% python3 -q
>>> import numpy as np
>>> np.set_printoptions(suppress=True, linewidth=100)
>>> feats = np.loadtxt("test15.csv", delimiter=",")
>>> print(feats)
[[ 1.  2.  1.  1.  3. -1.  3.  2.  2. -1.]
 [ 3. -3. -3.  0.  0. -1.  0. -1. -3.  3.]
 [ 3. -1.  3.  2.  1.  0.  3.  3.  2.  0.]
 [-1. -2. -3.  2. -2.  1.  1. -3.  3. -2.]
 [ 1. -1.  2.  0.  1.  3.  3. -1. -1. -2.]
 [-3. -2.  1. -1.  1.  2.  0. -3. -1.  1.]
 [ 3.  0.  2.  1.  1. -2. -1.  2.  0. -3.]
 [-1.  3.  2.  3.  1. -3. -3.  2.  3.  3.]
 [ 1.  1.  0.  0. -1. -2.  0.  2. -1.  0.]
 [-1.  0.  0. -2. -1.  0. -1.  2.  1.  1.]]
>>> rng = np.random.default_rng(580)
>>> other = feats + rng.integers(-2, 3, (10, 9)) @ rng.integers(-2, 3, (9, 10))
>>> print(other)
[[  3.   1.   2.  -5.   8.   0.   7.   6.   3.   1.]
 [ 11. -12.   3.   1.   4.  -1.  -2.  -6.   3.   5.]
 [  7.  -2.   4.   7.   3.   2.   2.   6.   2.   2.]
 [ -4.   5.  -7.   4.  -1.   4.   6.  -4.   9.   5.]
 [  4.   3.   2.   0.   1.   5.   3.   1.  -4.   4.]
 [ -1.  -7.   1.  -9.   1.   0.  -2.  -6.  -4.  -1.]
 [  7.   0.   2.   6.   3.  -6.  -7.   2.  -3.  -5.]
 [  4.  -1.  16.   0.   0.  -3.  -2.   4.   0.   2.]
 [ -1.   4.   8.  -2.  -2.  -1.   3.   9.   1.   8.]
 [ -6.  -3.   5.  -7.  -2.   3.   9.   3.   4.   2.]]
>>> print(np.linalg.matrix_rank(other - feats, tol=1e-8))
9
>>> print(np.abs(other - feats).sum(axis=1))
[27. 43. 21. 39. 20. 27. 26. 34. 37. 37.]
>>> print(np.round(np.linalg.svd(other - feats, compute_uv=False), 1) + 0)
[22.6 22.2 15.7 13.7  9.8  6.7  5.1  3.6  1.9  0. ]
>>> Q, r_ = np.linalg.qr(other)
>>> print(np.round(np.abs(np.diag(r_)), 1))
[17.7 14.2 19.1 10.7  5.4  9.1  5.6  7.3  2.9  1.9]
>>> print(np.allclose(r_.T @ r_, other.T @ other))
True
>>> print(round(np.linalg.det(feats), 1))
-37792.0
>>> print(np.round(np.linalg.matrix_power(feats, 3), 1))
[[ 101.   58.   49.  150.   74.  -62.  110.   82.  150.  -82.]
 [  44.  -56.   -9.  -17.  -17.  -11.  -40.  -38. -143.   70.]
 [ 204.   44.   56.  238.   39. -147.  107.  151.  156.  -42.]
 [ -75.  -35. -104.  -88.  -46.   53.  -59. -142. -124.   -5.]
 [  87.  -31.  128.   88.   77.   44.  138.   13.   45. -131.]
 [ -65.  -33.   98.  -60.   41.   80.   -2.  -49.  -57.  -21.]
 [ 142.  -10.    9.  133.   21.  -78.   77.   64.   80.  -79.]
 [ -62.  105.  -64.    3.  -42. -116. -107.   70.   91.   19.]
 [  33.   31.  -53.   41.  -25.  -59.   -2.   48.   47.   40.]
 [   0.   12.  -32.   -4.  -36.  -33.  -41.   58.   26.  123.]]
>>> print(feats @ feats)
[[ 25.   0.  10.  17.   8. -11.   8.  12.   2.  -8.]
 [-17.  14.   0. -11.   4.   7.   0.   1.  13. -13.]
 [ 16.  12.  23.  25.  13. -16.  11.  25.  27. -12.]
 [-12.  -3. -17.  -8. -14.   2.  -6. -18.  -9. -18.]
 [  7.  -8.  19.   6.  14.   8.  14.  -3.   1. -17.]
 [ -9. -14.   7. -16.  -6.  22.   4. -11. -11.  -9.]
 [ 13.  11.   8.  22.  12.  -7.  17.  10.  17.  -3.]
 [ 10.  -5. -16.   9. -16.  -8.   3.  10.  10.  17.]
 [  6.   9.  -2.   9.   3. -13.  -6.  10.   9.   8.]
 [ -5.  10.   5.  -2.  -1. -10. -14.  11.  -1.  17.]]
>>> print(np.trace(feats))
7.0
>>> print(round(np.abs(np.linalg.eigvals(feats)).max(), 1))
6.5
>>> x0 = np.array([2, -1, 0, -1, 0, 2, -1, 2, -1, 0])
>>> print(feats @ np.eye(10)[6])
[ 3.  0.  3.  1.  3.  0. -1. -3.  0. -1.]
>>> print(feats * x0)
[[ 2. -2.  0. -1.  0. -2. -3.  4. -2. -0.]
 [ 6.  3. -0. -0.  0. -2. -0. -2.  3.  0.]
 [ 6.  1.  0. -2.  0.  0. -3.  6. -2.  0.]
 [-2.  2. -0. -2. -0.  2. -1. -6. -3. -0.]
 [ 2.  1.  0. -0.  0.  6. -3. -2.  1. -0.]
 [-6.  2.  0.  1.  0.  4. -0. -6.  1.  0.]
 [ 6. -0.  0. -1.  0. -4.  1.  4. -0. -0.]
 [-2. -3.  0. -3.  0. -6.  3.  4. -3.  0.]
 [ 2. -1.  0. -0. -0. -4. -0.  4.  1.  0.]
 [-2. -0.  0.  2. -0.  0.  1.  4. -1.  0.]]
>>> print(feats @ x0)
[ -4.   8.   6. -10.   5.  -4.   6. -10.   2.   4.]
>>> W0 = np.load("data.npy")
>>> print(W0)
[[ 0  1  0  3  0  0  0]
 [ 0  0  0  0  0  0  0]
 [ 0 -1  0  0  0  0 -1]]
>>> theta = np.radians(15)
>>> r_ = np.eye(7)
>>> r_[1, 1] = r_[5, 5] = np.cos(theta)
>>> r_[1, 5], r_[5, 1] = -np.sin(theta), np.sin(theta)
>>> print(r_.round(1))
[[ 1.   0.   0.   0.   0.   0.   0. ]
 [ 0.   1.   0.   0.   0.  -0.3  0. ]
 [ 0.   0.   1.   0.   0.   0.   0. ]
 [ 0.   0.   0.   1.   0.   0.   0. ]
 [ 0.   0.   0.   0.   1.   0.   0. ]
 [ 0.   0.3  0.   0.   0.   1.   0. ]
 [ 0.   0.   0.   0.   0.   0.   1. ]]
>>> other = W0 @ r_.T
>>> print(np.allclose(np.linalg.norm(W0, axis=1), np.linalg.norm(other, axis=1)))
True
>>> print(np.round(r_.T @ r_, 1) + 0)
[[1. 0. 0. 0. 0. 0. 0.]
 [0. 1. 0. 0. 0. 0. 0.]
 [0. 0. 1. 0. 0. 0. 0.]
 [0. 0. 0. 1. 0. 0. 0.]
 [0. 0. 0. 0. 1. 0. 0.]
 [0. 0. 0. 0. 0. 1. 0.]
 [0. 0. 0. 0. 0. 0. 1.]]
>>> print(np.round(np.linalg.pinv(r_), 1))
[[ 1.   0.   0.   0.   0.   0.   0. ]
 [ 0.   1.   0.   0.   0.   0.3  0. ]
 [ 0.   0.   1.   0.   0.   0.   0. ]
 [ 0.   0.   0.   1.   0.   0.   0. ]
 [ 0.   0.   0.   0.   1.   0.   0. ]
 [ 0.  -0.3  0.   0.   0.   1.   0. ]
 [ 0.   0.   0.   0.   0.   0.   1. ]]
>>> print(np.round(np.linalg.norm(r_, axis=0), 1))
[1. 1. 1. 1. 1. 1. 1.]
